% python3 -q
>>> import numpy as np
>>> np.set_printoptions(precision=1, suppress=True, linewidth=200, sign=" ")
>>> basis = np.array([[1, 2, 1]])
>>> rng = np.random.default_rng(951079)
>>> K = rng.normal(size=(22, 1)) @ basis + np.array([0, 2, 0])
>>> K
array([[ 1.1,  4.1,  1.1],
       [-1.6, -1.2, -1.6],
       [ 0.8,  3.5,  0.8],
       [-0.2,  1.6, -0.2],
       [-0.5,  1. , -0.5],
       [ 0.1,  2.3,  0.1],
       [-1. , -0.1, -1. ],
       [ 1. ,  4.1,  1. ],
       [ 0.4,  2.9,  0.4],
       [-0.3,  1.4, -0.3],
       [ 0.7,  3.4,  0.7],
       [-0.5,  1. , -0.5],
       [-0.4,  1.3, -0.4],
       [-0.4,  1.2, -0.4],
       [-0.7,  0.7, -0.7],
       [-0.3,  1.4, -0.3],
       [ 0.4,  2.9,  0.4],
       [-0.8,  0.4, -0.8],
       [-1.3, -0.6, -1.3],
       [-1.1, -0.2, -1.1],
       [ 2. ,  6. ,  2. ],
       [-0.1,  1.8, -0.1]])
>>> # rank 2
>>> dist = np.linalg.norm(K[:, None] - K[None], axis=-1)
>>> dist.mean(axis=1).argmax()
np.int64(20)
>>> dist[16].round(1) + 0
array([ 1.5,  4.9,  0.8,  1.6,  2.3,  0.7,  3.6,  1.5,  0. ,  1.8,  0.7,  2.3,  2. ,  2.1,  2.7,  1.8,  0. ,  3.1,  4.2,  3.7,  3.8,  1.3])
>>> np.linalg.norm(K, axis=1)
array([ 4.4,  2.5,  3.7,  1.6,  1.2,  2.3,  1.5,  4.3,  2.9,  1.5,  3.6,  1.2,  1.4,  1.3,  1.2,  1.5,  2.9,  1.2,  1.9,  1.5,  6.6,  1.8])
>>> print(np.unravel_index(dist.round(6).argmax(), dist.shape))
(np.int64(1), np.int64(20))
>>> print(np.flatnonzero(dist[16] < dist.mean() / 2))
[  2   5   8  10  16]
>>> print(np.linalg.norm(K - K.mean(axis=0), axis=1))
[ 2.9  3.6  2.2  0.2  1.   0.6  2.3  2.8  1.3  0.4  2.   0.9  0.6  0.7  1.3  0.4  1.4  1.7  2.9  2.4  5.1  0.1]
>>> dist[16].round(6).argsort(kind="stable")[:4]
array([ 16,   8,  10,   5])
>>> dist.shape
(22, 22)
>>> Ac = K - K.mean(axis=0)
>>> U, s, vt = np.linalg.svd(Ac, full_matrices=False)
>>> np.abs(U[:, 0]).argmax()
np.int64(20)
>>> np.searchsorted(np.cumsum(s ** 2) / (s ** 2).sum(), 0.9) + 1
np.int64(1)
>>> print((s ** 2).sum() ** 2 / (s ** 4).sum())
1.0
>>> np.round(Ac.mean(axis=0), 1) + 0
array([ 0.,  0.,  0.])
>>> np.abs(vt[0]).argmax()
np.int64(1)
>>> np.linalg.matrix_rank(K, rtol=0.1)
np.int64(2)
>>> print(np.linalg.cond(K) > 100)
True
>>> [round(float(x), 1) for x in np.linalg.svd(K, compute_uv=False)[:3]]
[12.1, 4.4, 0.0]
>>> A = np.array([[0.0, 2.0], [2.0, 3.0]])
>>> np.round(np.linalg.det(A[::-1]), 1)
np.float64(4.0)
>>> np.einsum("ii->", A)
np.float64(3.0)
>>> np.round(np.linalg.det(A.T), 1)
np.float64(-4.0)
>>> print(np.poly(A))
[ 1. -3. -4.]
>>> print(np.linalg.eigvals(A))
[-1.  4.]
>>> round(float(np.linalg.eigvals(A).sum().real), 1)
3.0
>>> np.all(np.linalg.eigvalsh(A) > 0)
np.False_
>>> out = np.array([[3, -2, -3, -1, -1],
...     [-1, 0, -2, -2, 1],
...     [1, 2, 1, -2, 3],
...     [-1, 2, 2, -2, -3],
...     [2, 3, 3, -3, -1]])
>>> out[-1] = out[0]
>>> feats = out + 0.1 * np.eye(5)
>>> feats
array([[ 3.1, -2. , -3. , -1. , -1. ],
       [-1. ,  0.1, -2. , -2. ,  1. ],
       [ 1. ,  2. ,  1.1, -2. ,  3. ],
       [-1. ,  2. ,  2. , -1.9, -3. ],
       [ 3. , -2. , -3. , -1. , -0.9]])
>>> out = np.array([[2, 1], [1, 0]])
>>> basis = np.kron(out, feats)
>>> print(round(np.linalg.norm(basis, 2), 1), np.round(np.linalg.norm(out, 2) * np.linalg.norm(feats, 2), 1))
17.9 17.9
>>> print(basis.shape)
(10, 10)
>>> evals, V = np.linalg.eigh(A)
>>> x0 = np.array([5, 0])
>>> np.abs(A).sum(axis=1).max(), np.abs(evals).max()
(np.float64(5.0), np.float64(4.0))
>>> V * np.abs(evals) @ V.T
array([[ 1.6,  1.2],
       [ 1.2,  3.4]])
>>> np.linalg.eigvalsh(A[1:, 1:])
array([ 3.])
>>> print((np.sign(V[:, -1].round(6)) == np.sign(V[0, -1].round(6))).astype(int))
[ 1  1]
>>> x0 @ A @ x0
np.float64(0.0)
>>> x0 = np.array([3, 0, -2])
>>> h = np.maximum(K @ x0, 0)
>>> np.tanh(K @ x0)
array([ 0.8, -0.9,  0.6, -0.2, -0.5,  0.1, -0.8,  0.8,  0.4, -0.3,  0.6, -0.5, -0.3, -0.4, -0.6, -0.3,  0.4, -0.7, -0.9, -0.8,  1. , -0.1])
>>> h
array([ 1.1,  0. ,  0.8,  0. ,  0. ,  0.1,  0. ,  1. ,  0.4,  0. ,  0.7,  0. ,  0. ,  0. ,  0. ,  0. ,  0.4,  0. ,  0. ,  0. ,  2. ,  0. ])
>>> K * (h > 1e-9)[:, None]
array([[ 1.1,  4.1,  1.1],
       [-0. , -0. , -0. ],
       [ 0.8,  3.5,  0.8],
       [-0. ,  0. , -0. ],
       [-0. ,  0. , -0. ],
       [ 0.1,  2.3,  0.1],
       [-0. , -0. , -0. ],
       [ 1. ,  4.1,  1. ],
       [ 0.4,  2.9,  0.4],
       [-0. ,  0. , -0. ],
       [ 0.7,  3.4,  0.7],
       [-0. ,  0. , -0. ],
       [-0. ,  0. , -0. ],
       [-0. ,  0. , -0. ],
       [-0. ,  0. , -0. ],
       [-0. ,  0. , -0. ],
       [ 0.4,  2.9,  0.4],
       [-0. ,  0. , -0. ],
       [-0. , -0. , -0. ],
       [-0. , -0. , -0. ],
       [ 2. ,  6. ,  2. ],
       [-0. ,  0. , -0. ]])
>>> np.maximum(K @ (3 * x0), 0)
array([ 3.2,  0. ,  2.3,  0. ,  0. ,  0.4,  0. ,  3.1,  1.3,  0. ,  2.1,  0. ,  0. ,  0. ,  0. ,  0. ,  1.3,  0. ,  0. ,  0. ,  6. ,  0. ])
>>> out = np.array([[1, 1, 3, 4, 2],
...     [3, 4, 1, 2, 0],
...     [1, 5, 4, 5, 2],
...     [2, 3, 4, 2, 4],
...     [2, 4, 2, 0, 1]])
>>> mat = out - out.T
>>> mat
array([[ 0, -2,  2,  2,  0],
       [ 2,  0, -4, -1, -4],
       [-2,  4,  0,  1,  0],
       [-2,  1, -1,  0,  4],
       [ 0,  4,  0, -4,  0]])
>>> # antisymmetric, zero diagonal
>>> U, s, vt = np.linalg.svd(mat)
>>> V = vt[:(s > 1e-8).sum()]
>>> x0 = mat[3] + 4 * mat[2] + rng.integers(2) * np.eye(5)[1]
>>> print(x0)
[-10.  17.  -1.   4.   4.]
>>> np.linalg.matrix_rank(np.vstack([mat, x0]))
np.int64(4)
>>> np.round(np.linalg.norm(x0 - V.T @ V @ x0), 1)
np.float64(0.0)
>>> print(np.allclose(V.T @ V @ x0, x0))
True
>>> np.diag(V.T @ V)
array([ 0.3,  0.9,  1. ,  0.9,  0.9])
>>> np.linalg.matrix_rank(mat, rtol=0.1)
np.int64(4)
>>> round(float(np.linalg.norm(mat, 2) / np.linalg.norm(mat)), 1)
0.6
>>> np.linalg.cond(mat) > 100
np.True_
>>> np.argsort(-np.linalg.norm(mat, axis=0).round(6), kind="stable")[:3]
array([ 1,  4,  3])
>>> U, s, vt = np.linalg.svd(mat)
>>> s.round(1) + 0
array([ 7.1,  7.1,  3.4,  3.4,  0. ])
>>> np.argmax(s[:-1] / (s[1:] + 1e-6)) + 1
np.int64(4)
>>> out = U[:, :4] @ np.diag(s[:4]) @ vt[:4]
>>> np.linalg.matrix_rank(out)
np.int64(4)
>>> round(float(np.linalg.norm(mat - out) / np.linalg.norm(mat)), 1)
0.0
>>> def softmax(z):
...     e = np.exp(z - z.max(axis=-1, keepdims=True))
...     return e / e.sum(axis=-1, keepdims=True)
... 
>>> np.round(softmax(10 * mat[0]), 1) + 0
array([ 0. ,  0. ,  0.5,  0.5,  0. ])
>>> np.round(softmax(mat[0] + 2), 1) + 0
array([ 0.1,  0. ,  0.4,  0.4,  0.1])
>>> scores = mat @ mat.T / np.sqrt(5)
>>> np.round(softmax(scores)[0] @ mat, 1) + 0
array([ 0., -2.,  2.,  2.,  0.])
>>> print(np.round(softmax(scores + np.triu(np.full(scores.shape, -np.inf), 1)), 1) + 0)
[[ 1.  0.  0.  0.  0.]
 [ 0.  1.  0.  0.  0.]
 [ 0.  0.  1.  0.  0.]
 [ 0.  0.  0.  1.  0.]
 [ 0.  0.  0.  0.  1.]]
>>> x0 = np.array([3, -3, 2, 1, 0])
>>> print(np.round(np.linalg.svd(mat, compute_uv=False), 1) + 0)
[ 7.1  7.1  3.4  3.4  0. ]
>>> x0 @ mat @ x0
np.int64(0)
>>> np.round(np.linalg.det(mat), 1)
np.float64(0.0)
>>> Q = np.linalg.solve(np.eye(5) - mat, np.eye(5) + mat)
>>> print(round(np.linalg.det(Q), 1))
1.0
>>> np.round(Q @ Q.T, 1) + 0
array([[ 1.,  0.,  0.,  0.,  0.],
       [ 0.,  1.,  0.,  0.,  0.],
       [ 0.,  0.,  1.,  0.,  0.],
       [ 0.,  0.,  0.,  1.,  0.],
       [ 0.,  0.,  0.,  0.,  1.]])
>>> J = np.load("sample12.npy")
>>> J
array([[ 6.,  0.,  0.,  5.,  0.],
       [ 0.,  6.,  5.,  0.,  5.],
       [ 0.,  5.,  6.,  0.,  5.],
       [ 5.,  0.,  0.,  6.,  0.],
       [ 0.,  5.,  5.,  0.,  6.]])
>>> out = J / np.sqrt((J ** 2).mean(axis=1, keepdims=True))
>>> np.linalg.norm(out, axis=1)
array([ 2.2,  2.2,  2.2,  2.2,  2.2])
>>> Q = J.astype(float).copy()
>>> for j in range(5):
...     Q[:, j] -= Q[:, :j] @ (Q[:, :j].T @ Q[:, j])
...     Q[:, j] /= np.linalg.norm(Q[:, j])
... 
>>> Q.round(1) + 0
array([[ 0.8,  0. ,  0. , -0.6,  0. ],
       [ 0. ,  0.6, -0.7,  0. , -0.4],
       [ 0. ,  0.5,  0.8,  0. , -0.4],
       [ 0.6,  0. ,  0. ,  0.8,  0. ],
       [ 0. ,  0.5,  0. ,  0. ,  0.8]])
>>> np.round(Q.T @ J, 1) + 0
array([[ 7.8,  0. ,  0. ,  7.7,  0. ],
       [ 0. ,  9.3,  9.2,  0. ,  9.2],
       [ 0. ,  0. ,  1.4,  0. ,  0.7],
       [ 0. ,  0. ,  0. ,  1.4,  0. ],
       [ 0. ,  0. ,  0. ,  0. ,  1.2]])
>>> proj = np.triu(np.array([[5, 0, 3, 5, 3],
...     [0, 2, 1, 5, 2],
...     [5, 1, 5, 0, 2],
...     [1, 1, 4, 2, 2],
...     [1, 2, 1, 3, 4]]), 1) + np.eye(5)
>>> out = proj @ J @ np.linalg.inv(proj)
>>> out
array([[  31.,   30.,  -90., -270.,  600.],
       [  25.,   21.,  -75., -200.,  455.],
       [   0.,   15.,    1.,  -75.,  135.],
       [   5.,   10.,  -15.,  -69.,  145.],
       [   0.,    5.,    0.,  -25.,   46.]])
>>> np.trace(out), np.trace(J)
(np.float64(30.0), np.float64(30.0))
>>> round(float(np.linalg.det(out)), 1)
176.0
>>> evals, V = np.linalg.eigh(J)
>>> print(V @ np.diag(evals) @ V.T)
[[ 6.  0.  0.  5.  0.]
 [ 0.  6.  5.  0.  5.]
 [ 0.  5.  6.  0.  5.]
 [ 5.  0.  0.  6.  0.]
 [ 0.  5.  5.  0.  6.]]
>>> print(np.linalg.svd(J, compute_uv=False))
[ 16.  11.   1.   1.   1.]
>>> print(np.round(V.T @ V, 1) + 0)
[[ 1.  0.  0.  0.  0.]
 [ 0.  1.  0.  0.  0.]
 [ 0.  0.  1.  0.  0.]
 [ 0.  0.  0.  1.  0.]
 [ 0.  0.  0.  0.  1.]]
>>> np.linalg.eigvalsh(J + 3 * np.eye(5))
array([  4.,   4.,   4.,  14.,  19.])
>>> print(np.abs(V[:, -1]).round(6).argmax())
1
>>> (evals > 1e-8).sum(), (evals < -1e-8).sum()
(np.int64(5), np.int64(0))
>>> np.unique(evals.round(6) + 0, return_counts=True)[1]
array([ 3,  1,  1])
>>> U, s, vt = np.linalg.svd(J)
>>> np.argmax(s[:-1] / (s[1:] + 1e-6)) + 1
np.int64(2)
>>> out = U[:, :2] @ np.diag(s[:2]) @ vt[:2]
>>> round(float(np.abs(J - out).max()), 1)
0.7
>>> round(float(np.linalg.norm(J - out) / np.linalg.norm(J)), 1)
0.1
>>> np.linalg.matrix_rank(out)
np.int64(2)
>>> W0 = np.load("data.npy")
>>> W0
array([[ 1. ,  0.7,  0.5,  0.3],
       [ 0.7,  1. ,  0.7,  0.5],
       [ 0.5,  0.7,  1. ,  0.7],
       [ 0.3,  0.5,  0.7,  1. ]])
>>> # symmetric, so the eigenvalues are real
>>> r0 = np.array([0, 1, 2, 1])
>>> out = W0 + np.outer(r0, np.eye(4)[2])
>>> out
array([[ 1. ,  0.7,  0.5,  0.3],
       [ 0.7,  1. ,  1.7,  0.5],
       [ 0.5,  0.7,  3. ,  0.7],
       [ 0.3,  0.5,  1.7,  1. ]])
>>> round(np.linalg.det(out) / np.linalg.det(W0), 1), round(1 + np.linalg.solve(W0, r0)[2], 1)
(np.float64(4.2), np.float64(4.2))
>>> np.linalg.matrix_rank(np.linalg.inv(out) - np.linalg.inv(W0), tol=1e-8)
np.int64(1)
>>> np.linalg.matrix_rank(out - W0)
np.int64(1)
